% python3 -q
>>> import numpy as np
>>> np.set_printoptions(precision=1, suppress=True, linewidth=160, sign=" ")
>>> sv = 3 * 0.2 ** np.arange(3)
>>> rng = np.random.default_rng(345705)
>>> W0 = rng.normal(size=(17, 3)) * rng.permutation(sv)
>>> print(W0.round(1) + 0)
[[ 3.9 -0.1 -0.2]
 [ 1.  -0.1 -0.9]
 [-2.   0.1 -0.6]
 [-0.2  0.  -0.3]
 [ 5.   0.  -0.1]
 [ 1.5  0.1  0.7]
 [-2.7  0.   0. ]
 [-0.8 -0.1  0.8]
 [ 0.2  0.2  0.1]
 [-3.8  0.3  0.5]
 [ 6.9  0.3  1.2]
 [-2.   0.   0. ]
 [-0.5  0.2 -0.6]
 [-2.6  0.2  0.6]
 [-4.5  0.1 -1.3]
 [-5.2  0.1  0.3]
 [-0.1  0.1  0.7]]
>>> # column 0 is much longer than the rest
>>> other = np.c_[W0[:, :1] @ np.array([[7]]), np.array([2, 0, 1, 1, 2, 3, 1, 0, 3, 0, 0, 3, 1, 3, 0, 2, 1])]
>>> print(other)
[[ 27.1   2. ]
 [  7.    0. ]
 [-13.8   1. ]
 [ -1.1   1. ]
 [ 35.3   2. ]
 [ 10.4   3. ]
 [-19.2   1. ]
 [ -5.4   0. ]
 [  1.7   3. ]
 [-26.9   0. ]
 [ 48.3   0. ]
 [-14.    3. ]
 [ -3.8   1. ]
 [-18.2   3. ]
 [-31.8   0. ]
 [-36.6   2. ]
 [ -0.6   1. ]]
>>> print(np.linalg.matrix_rank(np.c_[W0, other]))
4
>>> print(np.round(np.linalg.norm(other - W0 @ np.linalg.lstsq(W0, other)[0], axis=0), 1) + 0)
[ 0.   6.3]
>>> O, _ = np.linalg.qr(np.array([[-1.9, 1.7, 0.3], [0.4, -0.5, -0.6], [0.3, 2.0, -0.7]]))
>>> V, _ = np.linalg.qr(np.array([[-0.9, 1.8, -1.2], [-0.6, 0.2, -1.8], [-1.0, -1.1, -0.8]]))
>>> sv = 10 * 0.2 ** np.arange(3)
>>> X = O[:, :3] * sv @ V[:3]
>>> print(X)
[[ 5.7 -7.2 -2.9]
 [-1.4  1.2  0.9]
 [-1.8  1.1 -1.4]]
>>> # row 0 is much longer than the rest
>>> w, V = np.linalg.eig(X)
>>> print(np.sort(np.linalg.eigvals(np.linalg.inv(X))))
[-2.  -0.5  0.1]
>>> print(w)
[ 8.1 -0.5 -2. ]
>>> print(np.sort(np.linalg.eigvals(X.T)))
[-2.  -0.5  8.1]
>>> print((X - X.T) / 2)
[[ 0.  -2.9 -0.6]
 [ 2.9  0.  -0.1]
 [ 0.6  0.1  0. ]]
>>> print((X + X.T) / 2)
[[ 5.7 -4.3 -2.3]
 [-4.3  1.2  1. ]
 [-2.3  1.  -1.4]]
>>> np.linalg.determinant(X)
Traceback (most recent call last):
  File "<python-input-23>", line 1, in <module>
    np.linalg.determinant(X)
    ^^^^^^^^^^^^^^^^^^^^^
AttributeError: module 'numpy.linalg' has no attribute 'determinant'
>>> print(np.allclose(X @ X.T, X.T @ X))
False
